$ python3 -q
>>> import numpy as np
>>> from numpy import linalg as LA
>>> np.set_printoptions(suppress=True, linewidth=160)
>>> W0 = np.array([[0, 0, 0, 1, 2],
...     [1, 2, 0, 2, 1],
...     [2, 2, 2, 2, 2],
...     [0, 2, 0, 0, 2],
...     [2, 0, 1, 1, 1]])
>>> W0
array([[0, 0, 0, 1, 2],
       [1, 2, 0, 2, 1],
       [2, 2, 2, 2, 2],
       [0, 2, 0, 0, 2],
       [2, 0, 1, 1, 1]])
>>> W0 @ W0
array([[ 4,  2,  2,  2,  4],
       [ 4,  8,  1,  6,  9],
       [10, 12,  6, 12, 16],
       [ 6,  4,  2,  6,  4],
       [ 4,  4,  3,  5,  9]])
>>> (W0 + W0.T) / 2
array([[0. , 0.5, 1. , 0.5, 2. ],
       [0.5, 2. , 1. , 2. , 0.5],
       [1. , 1. , 2. , 1. , 1.5],
       [0.5, 2. , 1. , 0. , 1.5],
       [2. , 0.5, 1.5, 1.5, 1. ]])
>>> np.allclose(W0, W0.T)
False
>>> (W0 - W0.T) / 2
array([[ 0. , -0.5, -1. ,  0.5,  0. ],
       [ 0.5,  0. , -1. ,  0. ,  0.5],
       [ 1. ,  1. ,  0. ,  1. ,  0.5],
       [-0.5,  0. , -1. ,  0. ,  0.5],
       [ 0. , -0.5, -0.5, -0.5,  0. ]])
>>> Uu, sv, Vh = LA.svd(W0, full_matrices=False)
>>> np.allclose(Uu * sv @ Vh, W0)
True
>>> round(float(np.sqrt((sv ** 2).sum())), 3), np.round(LA.norm(W0), 3)
(7.071, np.float64(7.071))
>>> np.round(np.abs(Vh[0]), 3)
array([0.412, 0.482, 0.282, 0.471, 0.544])
>>> out = np.array([[-2, -1], [0, 1]])
>>> cent = np.kron(out, W0)
>>> round(float(LA.norm(cent, 2)), 3), round(float(LA.norm(out, 2) * LA.norm(W0, 2)), 3)
(14.209, 14.209)
>>> cent
array([[ 0,  0,  0, -2, -4,  0,  0,  0, -1, -2],
       [-2, -4,  0, -4, -2, -1, -2,  0, -2, -1],
       [-4, -4, -4, -4, -4, -2, -2, -2, -2, -2],
       [ 0, -4,  0,  0, -4,  0, -2,  0,  0, -2],
       [-4,  0, -2, -2, -2, -2,  0, -1, -1, -1],
       [ 0,  0,  0,  0,  0,  0,  0,  0,  1,  2],
       [ 0,  0,  0,  0,  0,  1,  2,  0,  2,  1],
       [ 0,  0,  0,  0,  0,  2,  2,  2,  2,  2],
       [ 0,  0,  0,  0,  0,  0,  2,  0,  0,  2],
       [ 0,  0,  0,  0,  0,  2,  0,  1,  1,  1]])
>>> cent.shape
(10, 10)
>>> LA.matrix_rank(cent)
np.int64(10)
>>> M = np.load("out6.npy")
>>> M.round(3)
array([[ 0.707, -0.707,  0.   ],
       [ 0.707,  0.707,  0.   ],
       [ 0.   ,  0.   ,  1.   ]])
>>> round(LA.det(M.T), 3)
np.float64(1.0)
>>> np.round(np.poly(M), 3)
array([ 1.   , -2.414,  2.414, -1.   ])
>>> round(float(np.einsum("ii->", M)), 3)
2.414
>>> x = np.array([9, 3, 5])
>>> np.round(M @ (2 * x), 3)
array([ 8.485, 16.971, 10.   ])
>>> np.round(M * x, 3)
array([[ 6.364, -2.121,  0.   ],
       [ 6.364,  2.121,  0.   ],
       [ 0.   ,  0.   ,  5.   ]])
>>> np.sign((M @ x).round(6))
array([1., 1., 1.])
>>> np.round(M @ np.ones(3), 3) + 0
array([0.   , 1.414, 1.   ])
>>> np.round(np.einsum("ij,j->i", M, x), 3)
array([4.243, 8.485, 5.   ])
>>> F = np.load("x.npy")
>>> F
array([[-0.894, -0.558, -0.757, -0.97 ,  0.422,  0.119, -0.446],
       [ 0.319, -0.264,  0.67 ,  0.159, -0.446, -0.1  ,  0.565],
       [-0.862, -0.91 , -0.984, -1.   , -0.985, -0.987, -0.998],
       [-0.97 , -0.953,  0.604, -0.987,  0.336,  0.604,  0.938],
       [ 0.986,  0.995, -0.856,  1.   ,  0.675, -0.08 , -0.966],
       [ 0.149,  0.345, -0.235,  0.508,  0.264,  0.1  , -0.217],
       [-0.1  , -0.08 , -0.159, -0.38 , -0.1  , -0.119, -0.197],
       [ 0.992,  0.978, -0.327,  0.999, -0.43 , -0.617, -0.919],
       [-0.811, -0.94 ,  0.961, -0.782, -0.1  ,  0.617,  0.991],
       [ 1.   ,  1.   , -0.74 ,  1.   ,  0.664, -0.291, -0.993],
       [ 0.999,  1.   , -0.999,  1.   ,  0.3  , -0.915, -1.   ],
       [-0.629, -0.696,  0.38 , -0.848, -0.149,  0.1  ,  0.585],
       [ 0.957,  0.972, -0.774,  0.995,  0.217, -0.363, -0.947],
       [-0.996, -0.993,  0.686, -1.   ,  0.3  ,  0.675,  0.978],
       [-0.917, -0.909,  0.821, -0.845,  0.438,  0.716,  0.973],
       [ 0.997,  0.998, -0.962,  1.   , -0.05 , -0.778, -0.998],
       [ 0.774,  0.735, -0.592,  0.647, -0.345, -0.537, -0.869],
       [-0.544, -0.363,  0.363,  0.04 ,  0.485,  0.523,  0.716],
       [-0.96 , -0.786, -0.905, -0.999,  0.11 , -0.254, -0.786],
       [ 0.   , -0.744,  0.958,  0.159, -0.446,  0.31 ,  0.969],
       [-1.   , -1.   ,  0.762, -1.   , -0.178,  0.592,  0.993],
       [ 0.235,  0.53 , -0.149,  0.864,  0.551,  0.363,  0.01 ],
       [ 0.336,  0.523, -0.04 ,  0.874,  0.462,  0.31 ,  0.05 ],
       [-0.972, -0.978,  0.974, -0.864,  0.592,  0.898,  0.999],
       [ 0.995,  0.987,  0.867,  1.   ,  0.701,  0.675,  0.726],
       [-0.966, -0.979,  0.159, -1.   , -0.721, -0.397,  0.462],
       [ 0.07 ,  0.641, -0.949, -0.585,  0.06 , -0.537, -0.974],
       [-0.686, -0.862,  0.744, -0.92 , -0.405,  0.1  ,  0.848],
       [ 0.454, -0.05 ,  0.959,  0.985,  0.422,  0.744,  0.981],
       [ 0.405,  0.789, -0.914,  0.336,  0.245, -0.38 , -0.955],
       [ 0.99 ,  0.98 ,  0.9  ,  1.   ,  0.804,  0.793,  0.867],
       [ 0.388, -0.501,  0.973,  0.879, -0.207,  0.508,  0.981],
       [-0.43 , -0.139,  0.363,  0.551,  0.629,  0.617,  0.735],
       [-0.371,  0.02 , -0.235,  0.05 ,  0.462,  0.31 ,  0.07 ],
       [-0.909, -0.762,  0.273, -0.808,  0.641,  0.664,  0.834],
       [ 0.831,  0.987, -0.999,  0.635,  0.336, -0.808, -1.   ],
       [-0.797,  0.   , -0.985, -0.993,  0.07 , -0.604, -0.987],
       [-0.139, -0.08 ,  0.641,  0.8  ,  0.537,  0.617,  0.84 ]])
>>> dist = LA.norm(F[:, None] - F[None], axis=-1)
>>> LA.matrix_rank(dist ** 2)
np.int64(9)
>>> np.unravel_index(dist.round(6).argmax(), dist.shape)
(np.int64(2), np.int64(30))
>>> dist.shape
(38, 38)
>>> np.flatnonzero(dist[25] < dist.mean() / 2)
array([11, 25, 27])
>>> cen = (F - F.mean(axis=0)) / F.std(axis=0)
>>> np.argwhere(np.abs(cen) > 2)
array([[ 2,  4],
       [25,  4]])
>>> b = LA.lstsq(np.delete(cen, 3, axis=1), cen[:, 3])[0]
>>> np.round(1 - np.var(cen[:, 3] - np.delete(cen, 3, axis=1) @ b), 3)
np.float64(0.906)
>>> Uu, sv, Vh = LA.svd(F, full_matrices=False)
>>> np.round(Uu.T @ F @ Vh.T, 3) + 0
array([[9.177, 0.   , 0.   , 0.   , 0.   , 0.   , 0.   ],
       [0.   , 6.3  , 0.   , 0.   , 0.   , 0.   , 0.   ],
       [0.   , 0.   , 3.029, 0.   , 0.   , 0.   , 0.   ],
       [0.   , 0.   , 0.   , 1.472, 0.   , 0.   , 0.   ],
       [0.   , 0.   , 0.   , 0.   , 0.772, 0.   , 0.   ],
       [0.   , 0.   , 0.   , 0.   , 0.   , 0.731, 0.   ],
       [0.   , 0.   , 0.   , 0.   , 0.   , 0.   , 0.427]])
>>> np.round(Uu.T @ Uu, 3) + 0
array([[1., 0., 0., 0., 0., 0., 0.],
       [0., 1., 0., 0., 0., 0., 0.],
       [0., 0., 1., 0., 0., 0., 0.],
       [0., 0., 0., 1., 0., 0., 0.],
       [0., 0., 0., 0., 1., 0., 0.],
       [0., 0., 0., 0., 0., 1., 0.],
       [0., 0., 0., 0., 0., 0., 1.]])
>>> hat = F @ LA.solve(F.T @ F, F.T)
>>> np.allclose(hat @ hat, hat)
True
>>> round(float(np.trace(hat)), 3)
7.0
>>> m1 = np.loadtxt("test13.csv", delimiter=",")
>>> m1.round(3)
array([[-0.292,  0.078, -0.363, -0.564,  0.598,  0.316],
       [-0.042, -0.496,  0.683, -0.034,  0.158,  0.509],
       [ 0.   , -0.416, -0.29 ,  0.64 ,  0.559, -0.147],
       [ 0.751,  0.294,  0.28 , -0.133,  0.469, -0.182],
       [ 0.584, -0.283, -0.487, -0.042, -0.282,  0.51 ],
       [-0.083,  0.639,  0.041,  0.501,  0.073,  0.571]])
>>> q, r_ = LA.qr(M)
>>> np.allclose(r_.T @ r_, M.T @ M)
True
>>> np.round(q.T @ q, 3) + 0
array([[1., 0., 0.],
       [0., 1., 0.],
       [0., 0., 1.]])
>>> def softmax(z):
...     e = np.exp(z - z.max(axis=-1, keepdims=True))
...     return e / e.sum(axis=-1, keepdims=True)
... 
>>> np.round(softmax(m1[2]), 3)
array([0.145, 0.095, 0.108, 0.274, 0.253, 0.125])
>>> np.round(softmax(10 * m1[2]), 3) + 0
array([0.001, 0.   , 0.   , 0.691, 0.307, 0.   ])
>>> scores = m1 @ m1.T / np.sqrt(6)
>>> np.round(softmax(scores), 3)
array([[0.231, 0.154, 0.154, 0.154, 0.154, 0.154],
       [0.154, 0.231, 0.154, 0.154, 0.154, 0.154],
       [0.154, 0.154, 0.231, 0.154, 0.154, 0.154],
       [0.154, 0.154, 0.154, 0.231, 0.154, 0.154],
       [0.154, 0.154, 0.154, 0.154, 0.231, 0.154],
       [0.154, 0.154, 0.154, 0.154, 0.154, 0.231]])
>>> x = np.array([2, -3, 3, 2, -2, 2])
>>> np.round(LA.inv(m1), 3) + 0
array([[-0.292, -0.042,  0.   ,  0.751,  0.584, -0.083],
       [ 0.078, -0.496, -0.416,  0.294, -0.283,  0.639],
       [-0.363,  0.683, -0.29 ,  0.28 , -0.487,  0.041],
       [-0.564, -0.034,  0.64 , -0.133, -0.042,  0.501],
       [ 0.598,  0.158,  0.559,  0.469, -0.282,  0.073],
       [ 0.316,  0.509, -0.147, -0.182,  0.51 ,  0.571]])
>>> [p for p in range(1, 25) if np.allclose(LA.matrix_power(m1, p), np.eye(6))]
[]
>>> 6 - LA.matrix_rank(m1 - np.eye(6), tol=1e-8)
np.int64(1)
>>> np.round(np.abs(LA.eigvals(m1)), 3)
array([1., 1., 1., 1., 1., 1.])
>>> np.round(m1.T @ (m1 @ x), 3)
array([ 2., -3.,  3.,  2., -2.,  2.])
>>> np.round(LA.det(m1), 3)
np.float64(-1.0)
>>> np.round(m1.T @ m1, 3) + 0
array([[1., 0., 0., 0., 0., 0.],
       [0., 1., 0., 0., 0., 0.],
       [0., 0., 1., 0., 0., 0.],
       [0., 0., 0., 1., 0., 0.],
       [0., 0., 0., 0., 1., 0.],
       [0., 0., 0., 0., 0., 1.]])
>>> np.round(m1[:, 1] @ m1[:, 0], 3)
np.float64(0.0)
>>> np.round(LA.pinv(m1), 3)
array([[-0.292, -0.042,  0.   ,  0.751,  0.584, -0.083],
       [ 0.078, -0.496, -0.416,  0.294, -0.283,  0.639],
       [-0.363,  0.683, -0.29 ,  0.28 , -0.487,  0.041],
       [-0.564, -0.034,  0.64 , -0.133, -0.042,  0.501],
       [ 0.598,  0.158,  0.559,  0.469, -0.282,  0.073],
       [ 0.316,  0.509, -0.147, -0.182,  0.51 ,  0.571]])
>>> q, V = LA.qr(M[:, :1])[0], LA.qr(M[:, 1:])[0]
>>> sv = LA.svd(q.T @ V, compute_uv=False)
>>> sv.round(3) + 0
array([0.])
>>> (sv > 0.9).sum()
np.int64(0)
>>> data = np.load("block4.npy")
>>> data
array([[0, 0, 0, 0, 0, 0],
       [0, 1, 0, 1, 0, 1],
       [0, 1, 0, 1, 0, 1],
       [0, 0, 0, 0, 0, 0],
       [0, 1, 0, 1, 0, 1],
       [0, 1, 0, 1, 0, 1]])
>>> (data != 0).astype(int)
array([[0, 0, 0, 0, 0, 0],
       [0, 1, 0, 1, 0, 1],
       [0, 1, 0, 1, 0, 1],
       [0, 0, 0, 0, 0, 0],
       [0, 1, 0, 1, 0, 1],
       [0, 1, 0, 1, 0, 1]])
>>> (LA.matrix_power((data != 0) + (data.T != 0) + np.eye(6), 6) > 0).astype(int)
array([[1, 0, 0, 0, 0, 0],
       [0, 1, 1, 1, 1, 1],
       [0, 1, 1, 1, 1, 1],
       [0, 1, 1, 1, 1, 1],
       [0, 1, 1, 1, 1, 1],
       [0, 1, 1, 1, 1, 1]])
>>> round(LA.det(data), 3)
np.float64(0.0)
>>> out = np.array([[-4, -1, 5],
...     [5, -3, -5],
...     [2, -1, -4],
...     [-4, -1, 2],
...     [5, 0, 0],
...     [3, 3, 4]])
>>> data @ out
array([[ 0,  0,  0],
       [ 4, -1,  1],
       [ 4, -1,  1],
       [ 0,  0,  0],
       [ 4, -1,  1],
       [ 4, -1,  1]])
>>> LA.matrix_rank(data @ out)
np.int64(1)
>>> np.einsum("ij,ij->i", data, data)
array([0, 3, 3, 0, 3, 3])
>>> np.einsum("ik,kj->ji", data, out)
array([[ 0,  4,  4,  0,  4,  4],
       [ 0, -1, -1,  0, -1, -1],
       [ 0,  1,  1,  0,  1,  1]])
>>> LA.matrix_rank(np.vstack([data, out.T]))
np.int64(4)
